% ipython --no-banner

In [1]: import numpy as np

In [2]: np.set_printoptions(precision=1, suppress=True, linewidth=140)

In [3]: def rd(a):
   ...:     return np.round(a, 1) + 0
   ...: 

In [4]: mat = np.load("a.npy")

In [5]: print(rd(mat))
[[-0.7  0.  -0.7  0.   0. ]
 [ 0.   1.   0.   0.   0. ]
 [ 0.7  0.  -0.7  0.   0. ]
 [ 0.   0.   0.   1.   0. ]
 [ 0.   0.   0.   0.   1. ]]

In [6]: print(rd(np.linalg.det(mat)))
1.0

In [7]: print(rd(np.sort(np.linalg.eigvals(mat).real)))
[-0.7 -0.7  1.   1.   1. ]

In [8]: print((np.linalg.matrix_power((mat != 0) + (mat.T != 0) + np.eye(5), 5) > 0).astype(int))
[[1 0 1 0 0]
 [0 1 0 0 0]
 [1 0 1 0 0]
 [0 0 0 1 0]
 [0 0 0 0 1]]

In [9]: print((mat != 0).astype(int))
[[1 0 1 0 0]
 [0 1 0 0 0]
 [1 0 1 0 0]
 [0 0 0 1 0]
 [0 0 0 0 1]]

In [10]: print(np.flatnonzero(np.linalg.matrix_power((mat != 0) + (mat.T != 0) + np.eye(5), 5)[3]))
[3]

In [11]: rng = np.random.default_rng(51)

In [12]: B = mat + rng.integers(-2, 3, (5, 1)) @ rng.integers(-2, 3, (1, 5))

In [13]: print(rd(B))
[[ 0.3  1.   0.3 -2.  -1. ]
 [-2.  -1.  -2.   4.   2. ]
 [-1.3 -2.  -2.7  4.   2. ]
 [ 1.   1.   1.  -1.  -1. ]
 [ 1.   1.   1.  -2.   0. ]]

In [14]: print(rd(np.linalg.svd(B - mat, compute_uv=False)))
[9.4 0.  0.  0.  0. ]

In [15]: print(B - mat)
[[ 1.  1.  1. -2. -1.]
 [-2. -2. -2.  4.  2.]
 [-2. -2. -2.  4.  2.]
 [ 1.  1.  1. -2. -1.]
 [ 1.  1.  1. -2. -1.]]

In [16]: labels = rng.permutation(5)

In [17]: print(labels)
[2 1 4 0 3]

In [18]: B = mat[labels][:, labels]

In [19]: print(np.allclose(B, mat))
False

In [20]: print(rd(np.linalg.det(B)), rd(np.linalg.det(mat[labels])))
1.0 -1.0

In [21]: print(rd(np.sort(np.abs(np.linalg.eigvals(B)))))
[1. 1. 1. 1. 1.]

In [22]: print(rd(B))
[[-0.7  0.   0.   0.7  0. ]
 [ 0.   1.   0.   0.   0. ]
 [ 0.   0.   1.   0.   0. ]
 [-0.7  0.   0.  -0.7  0. ]
 [ 0.   0.   0.   0.   1. ]]

In [23]: print(rd(np.trace(B)))
1.6

In [24]: print(rd(np.diag(B)))
[-0.7  1.   1.  -0.7  1. ]

In [25]: hat = np.triu(np.array([[-5, -1, 1, 1, 2],
    ...:     [-1, 1, -3, -5, 0],
    ...:     [-3, 2, 5, -2, -2],
    ...:     [5, -2, 0, 2, 0],
    ...:     [4, -4, 2, 5, -1]]), 1) + np.eye(5)

In [26]: B = hat @ mat @ np.linalg.inv(hat)

In [27]: print(rd(np.linalg.det(B)))
1.0

In [28]: print(np.linalg.matrix_rank(B))
5

In [29]: W0 = np.loadtxt("block19.csv", delimiter=",")

In [30]: print(W0)
[[  0.3   0.3  -0.6  -0.7   0.3  -0.1]
 [  0.5   0.5   1.1  -1.    0.6  -0.6]
 [ -1.3  -0.8   0.1   0.1  -0.3   0.7]
 [  1.    0.8   0.6  -1.3   1.3   0.4]
 [  1.3  -0.8  -0.7  -0.1  -0.4  -0.1]
 [ 14.   20.   -4.  -12.   -4.   -6. ]
 [ -1.8  -0.3   0.    0.    1.3  -1.8]
 [  0.1  -0.1   1.5   0.6  -0.4  -0.2]
 [  0.2  -0.8   1.   -0.6   1.2   1. ]
 [ -0.8   0.5  -0.6  -0.5  -0.2   0.7]
 [  0.    0.7  -1.   -0.9   1.6   0.9]]

In [31]: # row 5 dominates

In [32]: labels = rng.permutation(6)

In [33]: B = W0[:, labels] * rng.choice([-1, 1], 6)

In [34]: print(B)
[[ -0.3   0.7  -0.1  -0.3  -0.6  -0.3]
 [ -0.5   1.   -0.6  -0.5   1.1  -0.6]
 [  0.8  -0.1   0.7   1.3   0.1   0.3]
 [ -0.8   1.3   0.4  -1.    0.6  -1.3]
 [  0.8   0.1  -0.1  -1.3  -0.7   0.4]
 [-20.   12.   -6.  -14.   -4.    4. ]
 [  0.3  -0.   -1.8   1.8   0.   -1.3]
 [  0.1  -0.6  -0.2  -0.1   1.5   0.4]
 [  0.8   0.6   1.   -0.2   1.   -1.2]
 [ -0.5   0.5   0.7   0.8  -0.6   0.2]
 [ -0.7   0.9   0.9  -0.   -1.   -1.6]]

In [35]: Uu, _, vt = np.linalg.svd(W0.T @ B)

In [36]: print(labels)
[1 3 5 0 2 4]

In [37]: print(rd(Uu @ vt))
[[ 0.  0.  0. -1.  0.  0.]
 [-1.  0.  0.  0.  0.  0.]
 [ 0.  0.  0.  0.  1.  0.]
 [ 0. -1.  0.  0.  0.  0.]
 [ 0.  0.  0.  0.  0. -1.]
 [ 0.  0.  1.  0.  0.  0.]]

In [38]: print(rd(np.linalg.lstsq(W0, B)[0]))
[[ 0.  0.  0. -1.  0.  0.]
 [-1.  0.  0.  0.  0.  0.]
 [ 0.  0.  0.  0.  1.  0.]
 [ 0. -1.  0.  0.  0.  0.]
 [ 0.  0.  0.  0.  0. -1.]
 [ 0.  0.  1.  0.  0.  0.]]

In [39]: q, R = np.linalg.qr(W0)

In [40]: print(rd(np.abs(np.diag(R))))
[14.3  4.2  2.6  1.9  2.   2.5]

In [41]: print(rd(R))
[[-14.3 -19.7   3.9  11.9   3.9   5.7]
 [  0.    4.2  -1.1  -2.1  -0.2  -1.7]
 [  0.    0.   -2.6   0.   -0.5   0.3]
 [  0.    0.    0.    1.9  -2.2  -0.7]
 [  0.    0.    0.    0.    2.   -0.1]
 [  0.    0.    0.    0.    0.   -2.5]]

In [42]: print(rd(q))
[[ 0.   0.   0.2 -0.3 -0.1  0.1]
 [ 0.   0.  -0.5 -0.4 -0.1  0.2]
 [ 0.1  0.2  0.  -0.3 -0.6 -0.1]
 [-0.1 -0.1 -0.3 -0.4  0.3 -0.2]
 [-0.1 -0.6  0.4 -0.2 -0.2  0.3]
 [-1.   0.2  0.   0.   0.   0. ]
 [ 0.1  0.5  0.  -0.2  0.2  0.7]
 [ 0.  -0.1 -0.6  0.3  0.  -0.1]
 [ 0.  -0.3 -0.3 -0.5  0.  -0.2]
 [ 0.1  0.4  0.1 -0.2 -0.4 -0.3]
 [ 0.   0.2  0.3 -0.3  0.6 -0.4]]
